>>> import numpy as np
>>> np.set_printoptions(suppress=True, linewidth=100)
>>> rd = lambda a: np.round(a, 2) + 0
>>> K = np.array([[-14, 6, 8, 9, -2, -9],
...     [6, 2, 11, -1, 12, -11],
...     [8, 11, 6, -10, 5, -5],
...     [9, -1, -10, 6, -14, 2],
...     [-2, 12, 5, -14, -4, -17],
...     [-9, -11, -5, 2, -17, 8]])
>>> print(K)
[[-14   6   8   9  -2  -9]
 [  6   2  11  -1  12 -11]
 [  8  11   6 -10   5  -5]
 [  9  -1 -10   6 -14   2]
 [ -2  12   5 -14  -4 -17]
 [ -9 -11  -5   2 -17   8]]
>>> w, evecs = np.linalg.eigh(K)
>>> print(rd(np.linalg.svd(K, compute_uv=False)))
[40.05 24.19 21.81 13.46  8.23  4.73]
>>> print((w > 1e-8).sum(), (w < -1e-8).sum())
3 3
>>> print(rd(np.linalg.eigvalsh(K + 2 * np.eye(6))))
[-22.19 -19.81  -6.23   6.73  15.46  42.05]
>>> data = np.load("a.npy")
>>> print(data)
[[1 0 0 0 0 0]
 [2 1 0 0 0 0]
 [1 3 1 0 0 0]
 [3 3 0 1 0 0]
 [1 2 1 2 1 0]
 [3 2 3 3 0 1]]
>>> # triangular
>>> print(rd(np.abs(np.linalg.svd(data)[2][-1])))
[0.03 0.07 0.19 0.14 0.35 0.91]
>>> print([round(float(x), 2) for x in np.linalg.svd(data, compute_uv=False)[:3]])
[7.99, 3.0, 2.02]
>>> Y = data[0, 0] * data[1:] - np.outer(data[1:, 0], data[0])
>>> print(Y)
[[0 1 0 0 0 0]
 [0 3 1 0 0 0]
 [0 3 0 1 0 0]
 [0 2 1 2 1 0]
 [0 2 3 3 0 1]]
>>> print(np.flatnonzero(~Y.round(6).any(axis=1)))
[]
>>> print(data[:, 0] / data[0, 0])
[1. 2. 1. 3. 1. 3.]
>>> print(np.linalg.matrix_rank(Y), np.linalg.matrix_rank(data))
5 6
>>> rng = np.random.default_rng(9019)
>>> Y = data + rng.integers(-2, 3, (6, 5)) @ rng.integers(-2, 3, (5, 6))
>>> print(Y)
[[  6   2  -1  -5   8  -8]
 [ -2  -1  -1  -3   3  -4]
 [  3   2   2  -3   7  -8]
 [ -1   5   2   8  -5   8]
 [ -6   6 -13  -2  -2  -8]
 [  1  -4   5  -4   3   1]]
>>> print(rd(np.linalg.svd(Y - data, compute_uv=False)))
[23.09 17.87 10.    4.75  2.28  0.  ]
>>> print(np.linalg.matrix_rank(Y - data, tol=1e-8))
5
>>> q, _ = np.linalg.qr(np.array([[0.2, 1.2, -1.1],
...     [1.4, -0.6, -1.8],
...     [1.1, 1.4, 0.6],
...     [-0.8, 0.0, 0.3],
...     [0.1, 0.0, -0.9]]))
>>> W0 = q @ q.T
>>> print(rd(W0))
[[ 0.87 -0.02  0.1   0.12  0.29]
 [-0.02  0.86 -0.05 -0.3   0.18]
 [ 0.1  -0.05  0.89 -0.23 -0.18]
 [ 0.12 -0.3  -0.23  0.19  0.04]
 [ 0.29  0.18 -0.18  0.04  0.18]]
>>> w, evecs = np.linalg.eigh(W0)
>>> x = np.array([-3, -3, 0, -1, -1])
>>> print(rd(np.linalg.eigvalsh(W0[1:, 1:])))
[0.   0.13 1.   1.  ]
>>> print(rd(x @ W0 @ x))
17.45
>>> r = np.linalg.matrix_rank(W0)
>>> print(r)
3
>>> N = np.linalg.svd(W0)[2][r:].T
>>> print(np.linalg.matrix_rank(W0.T @ W0), np.linalg.matrix_rank(W0 @ W0.T))
3 3
>>> print(rd(N @ N.T))
[[ 0.13  0.02 -0.1  -0.12 -0.29]
 [ 0.02  0.14  0.05  0.3  -0.18]
 [-0.1   0.05  0.11  0.23  0.18]
 [-0.12  0.3   0.23  0.81 -0.04]
 [-0.29 -0.18  0.18 -0.04  0.82]]
>>> print(np.allclose(W0 @ N, 0))
True
>>> print(rd(W0 @ N))
[[0. 0.]
 [0. 0.]
 [0. 0.]
 [0. 0.]
 [0. 0.]]
